$ ipython --no-banner

In [1]: import numpy as np

In [2]: import numpy.linalg as la

In [3]: np.set_printoptions(precision=2, suppress=True, linewidth=100)

In [4]: data = np.array([[-1.9, 0.9, -1.2],
   ...:     [-0.9, 0.1, -1.1],
   ...:     [-2.0, -0.2, 0.7],
   ...:     [-0.3, 0.0, 1.6],
   ...:     [2.3, -0.7, -0.6],
   ...:     [0.3, 0.0, -1.9],
   ...:     [0.5, -0.1, -1.0],
   ...:     [0.8, 0.8, -1.1],
   ...:     [-0.9, 0.6, -0.6],
   ...:     [0.4, 0.1, 0.4],
   ...:     [-1.0, 2.2, -0.4],
   ...:     [0.3, -1.8, -0.2],
   ...:     [0.1, 0.9, 0.9],
   ...:     [0.1, -2.1, 1.2],
   ...:     [0.3, -0.2, 0.6],
   ...:     [0.3, 0.5, 0.3],
   ...:     [-0.3, 1.7, 0.5],
   ...:     [-0.6, 0.9, -0.7],
   ...:     [-0.1, 0.4, 0.3]])

In [5]: data[15] *= 20

In [6]: data
Out[6]: 
array([[-1.9,  0.9, -1.2],
       [-0.9,  0.1, -1.1],
       [-2. , -0.2,  0.7],
       [-0.3,  0. ,  1.6],
       [ 2.3, -0.7, -0.6],
       [ 0.3,  0. , -1.9],
       [ 0.5, -0.1, -1. ],
       [ 0.8,  0.8, -1.1],
       [-0.9,  0.6, -0.6],
       [ 0.4,  0.1,  0.4],
       [-1. ,  2.2, -0.4],
       [ 0.3, -1.8, -0.2],
       [ 0.1,  0.9,  0.9],
       [ 0.1, -2.1,  1.2],
       [ 0.3, -0.2,  0.6],
       [ 6. , 10. ,  6. ],
       [-0.3,  1.7,  0.5],
       [-0.6,  0.9, -0.7],
       [-0.1,  0.4,  0.3]])

In [7]: # row 15 is much longer than the rest

In [8]: idx = data[:, 2] > np.median(data[:, 2])

In [9]: u = data[idx].mean(axis=0) - data[~idx].mean(axis=0)

In [10]: np.argsort(-np.abs(u).round(6), kind="stable")
Out[10]: array([2, 1, 0])

In [11]: u
Out[11]: array([0.58, 0.89, 2.24])

In [12]: B = np.c_[data[:, :2] @ np.array([[2, 0], [1, -2]]), np.array([0, 0, -2, 2, 2, 1, 2, -3, 3, -2, -1, -2, -1, -3, 2, -3, 0, 1, -2])]

In [13]: B
Out[13]: 
array([[ -2.9,  -1.8,   0. ],
       [ -1.7,  -0.2,   0. ],
       [ -4.2,   0.4,  -2. ],
       [ -0.6,   0. ,   2. ],
       [  3.9,   1.4,   2. ],
       [  0.6,   0. ,   1. ],
       [  0.9,   0.2,   2. ],
       [  2.4,  -1.6,  -3. ],
       [ -1.2,  -1.2,   3. ],
       [  0.9,  -0.2,  -2. ],
       [  0.2,  -4.4,  -1. ],
       [ -1.2,   3.6,  -2. ],
       [  1.1,  -1.8,  -1. ],
       [ -1.9,   4.2,  -3. ],
       [  0.4,   0.4,   2. ],
       [ 22. , -20. ,  -3. ],
       [  1.1,  -3.4,   0. ],
       [ -0.3,  -1.8,   1. ],
       [  0.2,  -0.8,  -2. ]])

In [14]: la.matrix_rank(np.c_[data, B])
Out[14]: np.int64(4)

In [15]: la.matrix_rank(B)
Out[15]: np.int64(3)

In [16]: la.norm(la.qr(data)[0].T @ B, axis=0) ** 2 / ((B ** 2).sum(axis=0) + 1e-12)
Out[16]: array([1.  , 1.  , 0.16])
